% ipython --no-banner

In [1]: import numpy as np

In [2]: import numpy.linalg as la

In [3]: np.set_printoptions(suppress=True, linewidth=100)

In [4]: A, _ = la.qr(np.array([[-1.3, -1.4, 0.6, 2.0, 1.4],
   ...:     [0.7, -1.2, 0.5, -0.6, -1.0],
   ...:     [-0.1, 0.8, 0.2, 1.0, 0.6],
   ...:     [-1.2, 0.6, 0.4, 1.3, 0.5],
   ...:     [-0.5, 1.1, -0.8, -1.5, 1.0]]))

In [5]: print(A.round(2))
[[-0.66 -0.65  0.14  0.2   0.3 ]
 [ 0.36 -0.48 -0.24 -0.69  0.32]
 [-0.05  0.33 -0.56  0.26  0.7 ]
 [-0.61  0.21 -0.49 -0.46 -0.37]
 [-0.25  0.45  0.6  -0.45  0.42]]

In [6]: rng = np.random.default_rng(505)

In [7]: labels = rng.permutation(5)

In [8]: out = A[:, labels] * rng.choice([-1, 1], 5)

In [9]: print(out.round(2))
[[ 0.3  -0.14  0.2  -0.66  0.65]
 [ 0.32  0.24 -0.69  0.36  0.48]
 [ 0.7   0.56  0.26 -0.05 -0.33]
 [-0.37  0.49 -0.46 -0.61 -0.21]
 [ 0.42 -0.6  -0.45 -0.25 -0.45]]

In [10]: left, _, vt = la.svd(A.T @ out)

In [11]: print(labels)
[4 2 3 0 1]

In [12]: W1 = np.array([[2, -8, -4], [0, -7, 9], [-9, 8, -6], [-6, 7, 3], [5, 2, -2]])

In [13]: c = np.array([1, -3, -3])

In [14]: act = np.maximum(A @ W1 + c, 0)

In [15]: print((act > 0).mean(axis=0))
[0.6 0.2 0.4]

In [16]: print(la.matrix_rank(act))
3

In [17]: print((act > 0).astype(int))
[[0 1 0]
 [1 0 0]
 [1 0 1]
 [1 0 1]
 [0 0 0]]

In [18]: W2 = np.array([[-1, 0, -2], [-2, -1, 1], [2, 2, 2]])

In [19]: print((act @ W2).round(6).argmax(axis=1))
[2 1 1 1 0]

In [20]: def softmax(z):
    ...:     e = np.exp(z - z.max(axis=-1, keepdims=True))
    ...:     return e / e.sum(axis=-1, keepdims=True)
    ...: 

In [21]: print(np.round(softmax(A[1]), 2))
[0.3  0.13 0.17 0.11 0.29]

In [22]: print(np.round(softmax(10 * A[1]), 2) + 0)
[0.57 0.   0.   0.   0.42]

In [23]: print(softmax(A).sum(axis=1))
[1. 1. 1. 1. 1.]

In [24]: att = A @ A.T / np.sqrt(5)

In [25]: print(np.round(softmax(att)[1] @ A, 2))
[-0.18 -0.07 -0.12 -0.27  0.28]

In [26]: print(np.round(softmax(att + np.triu(np.full(att.shape, -np.inf), 1)), 2))
[[1.   0.   0.   0.   0.  ]
 [0.39 0.61 0.   0.   0.  ]
 [0.28 0.28 0.44 0.   0.  ]
 [0.22 0.22 0.22 0.34 0.  ]
 [0.18 0.18 0.18 0.18 0.28]]

In [27]: print(softmax(att).round(6).argmax(axis=1))
[0 1 2 3 4]
